% python3 -q
>>> import numpy as np
>>> from numpy import linalg as LA
>>> np.set_printoptions(suppress=True, linewidth=200)
>>> def rd(a):
...     return np.round(a, 1) + 0
... 
>>> W0 = np.load("run6.npy")
>>> W0
array([[3., 0., 2., 0., 0., 2., 2., 0., 2., 0., 2.],
       [0., 3., 0., 2., 2., 0., 0., 2., 0., 0., 0.],
       [2., 0., 3., 0., 0., 2., 2., 0., 2., 0., 2.],
       [0., 2., 0., 3., 2., 0., 0., 2., 0., 0., 0.],
       [0., 2., 0., 2., 3., 0., 0., 2., 0., 0., 0.],
       [2., 0., 2., 0., 0., 3., 2., 0., 2., 0., 2.],
       [2., 0., 2., 0., 0., 2., 3., 0., 2., 0., 2.],
       [0., 2., 0., 2., 2., 0., 0., 3., 0., 0., 0.],
       [2., 0., 2., 0., 0., 2., 2., 0., 3., 0., 2.],
       [0., 0., 0., 0., 0., 0., 0., 0., 0., 3., 0.],
       [2., 0., 2., 0., 0., 2., 2., 0., 2., 0., 3.]])
>>> O, vecs = LA.qr(W0[:, :7])[0], LA.qr(W0[:, 7:])[0]
>>> sig = LA.svd(O.T @ vecs, compute_uv=False)
>>> (sig > 0.9).sum()
np.int64(2)
>>> f = np.array([-2, -1, -1])
>>> np.polyval(f, W0[3])
array([ -1., -11.,  -1., -22., -11.,  -1.,  -1., -11.,  -1.,  -1.,  -1.])
>>> np.cross(W0[3, :3], W0[5, :3])
array([ 4.,  0., -4.])
>>> np.convolve(W0[3], f)
array([ 0., -4., -2., -8., -7., -5., -2., -4., -2., -2.,  0.,  0.,  0.])
>>> O, Rm = LA.qr(W0)
>>> rd(np.trace(O @ O.T))
np.float64(11.0)
>>> np.allclose(Rm.T @ Rm, W0.T @ W0)
True
>>> rd(O @ Rm)
array([[3., 0., 2., 0., 0., 2., 2., 0., 2., 0., 2.],
       [0., 3., 0., 2., 2., 0., 0., 2., 0., 0., 0.],
       [2., 0., 3., 0., 0., 2., 2., 0., 2., 0., 2.],
       [0., 2., 0., 3., 2., 0., 0., 2., 0., 0., 0.],
       [0., 2., 0., 2., 3., 0., 0., 2., 0., 0., 0.],
       [2., 0., 2., 0., 0., 3., 2., 0., 2., 0., 2.],
       [2., 0., 2., 0., 0., 2., 3., 0., 2., 0., 2.],
       [0., 2., 0., 2., 2., 0., 0., 3., 0., 0., 0.],
       [2., 0., 2., 0., 0., 2., 2., 0., 3., 0., 2.],
       [0., 0., 0., 0., 0., 0., 0., 0., 0., 3., 0.],
       [2., 0., 2., 0., 0., 2., 2., 0., 2., 0., 3.]])
>>> O.shape, Rm.shape
((11, 11), (11, 11))
>>> rd(O)
array([[-0.6,  0. ,  0.6,  0. ,  0. ,  0.4,  0.3,  0. ,  0.2,  0. , -0.2],
       [ 0. , -0.7,  0. ,  0.6,  0.4,  0. ,  0. , -0.3,  0. ,  0. ,  0. ],
       [-0.4,  0. , -0.8,  0. ,  0. ,  0.4,  0.3,  0. ,  0.2,  0. , -0.2],
       [ 0. , -0.4,  0. , -0.8,  0.4,  0. ,  0. , -0.3,  0. ,  0. ,  0. ],
       [ 0. , -0.4,  0. , -0.1, -0.9,  0. ,  0. , -0.3,  0. ,  0. ,  0. ],
       [-0.4,  0. ,  0. ,  0. ,  0. , -0.8,  0.3,  0. ,  0.2,  0. , -0.2],
       [-0.4,  0. ,  0. ,  0. ,  0. ,  0. , -0.9,  0. ,  0.2,  0. , -0.2],
       [ 0. , -0.4,  0. , -0.1,  0. ,  0. ,  0. ,  0.9,  0. ,  0. ,  0. ],
       [-0.4,  0. ,  0. ,  0. ,  0. ,  0. ,  0. ,  0. , -0.9,  0. , -0.2],
       [ 0. ,  0. ,  0. ,  0. ,  0. ,  0. ,  0. ,  0. ,  0. ,  1. ,  0. ],
       [-0.4,  0. ,  0. ,  0. ,  0. ,  0. ,  0. ,  0. ,  0. ,  0. ,  0.9]])
>>> rd(O.T @ O)
array([[1., 0., 0., 0., 0., 0., 0., 0., 0., 0., 0.],
       [0., 1., 0., 0., 0., 0., 0., 0., 0., 0., 0.],
       [0., 0., 1., 0., 0., 0., 0., 0., 0., 0., 0.],
       [0., 0., 0., 1., 0., 0., 0., 0., 0., 0., 0.],
       [0., 0., 0., 0., 1., 0., 0., 0., 0., 0., 0.],
       [0., 0., 0., 0., 0., 1., 0., 0., 0., 0., 0.],
       [0., 0., 0., 0., 0., 0., 1., 0., 0., 0., 0.],
       [0., 0., 0., 0., 0., 0., 0., 1., 0., 0., 0.],
       [0., 0., 0., 0., 0., 0., 0., 0., 1., 0., 0.],
       [0., 0., 0., 0., 0., 0., 0., 0., 0., 1., 0.],
       [0., 0., 0., 0., 0., 0., 0., 0., 0., 0., 1.]])
>>> F = np.loadtxt("layer18.csv", delimiter=",")
>>> F
array([[ 0.,  0.,  0.,  0.,  0., -1.,  0.,  0.,  0.,  0.],
       [ 0.,  0., -1., -1.,  0.,  0.,  0., -1.,  0., -1.],
       [ 0., -1.,  0., -1.,  0.,  0.,  0., -1.,  0., -1.],
       [ 0., -1., -1.,  0.,  0.,  0.,  0., -1.,  0., -1.],
       [ 0.,  0.,  0.,  0.,  0.,  0., -1.,  0., -1.,  0.],
       [-1.,  0.,  0.,  0.,  0.,  0.,  0.,  0.,  0.,  0.],
       [ 0.,  0.,  0.,  0., -1.,  0.,  0.,  0., -1.,  0.],
       [ 0., -1., -1., -1.,  0.,  0.,  0.,  0.,  0., -1.],
       [ 0.,  0.,  0.,  0., -1.,  0., -1.,  0.,  0.,  0.],
       [ 0., -1., -1., -1.,  0.,  0.,  0., -1.,  0.,  0.]])
>>> # splits into 3 blocks
>>> A2 = LA.inv(F)
>>> rd(F @ A2)
array([[1., 0., 0., 0., 0., 0., 0., 0., 0., 0.],
       [0., 1., 0., 0., 0., 0., 0., 0., 0., 0.],
       [0., 0., 1., 0., 0., 0., 0., 0., 0., 0.],
       [0., 0., 0., 1., 0., 0., 0., 0., 0., 0.],
       [0., 0., 0., 0., 1., 0., 0., 0., 0., 0.],
       [0., 0., 0., 0., 0., 1., 0., 0., 0., 0.],
       [0., 0., 0., 0., 0., 0., 1., 0., 0., 0.],
       [0., 0., 0., 0., 0., 0., 0., 1., 0., 0.],
       [0., 0., 0., 0., 0., 0., 0., 0., 1., 0.],
       [0., 0., 0., 0., 0., 0., 0., 0., 0., 1.]])
>>> rd(LA.cond(F))
np.float64(4.0)
>>> np.allclose(A2, F.T)
False
>>> rd(LA.det(F) * LA.det(A2))
np.float64(1.0)
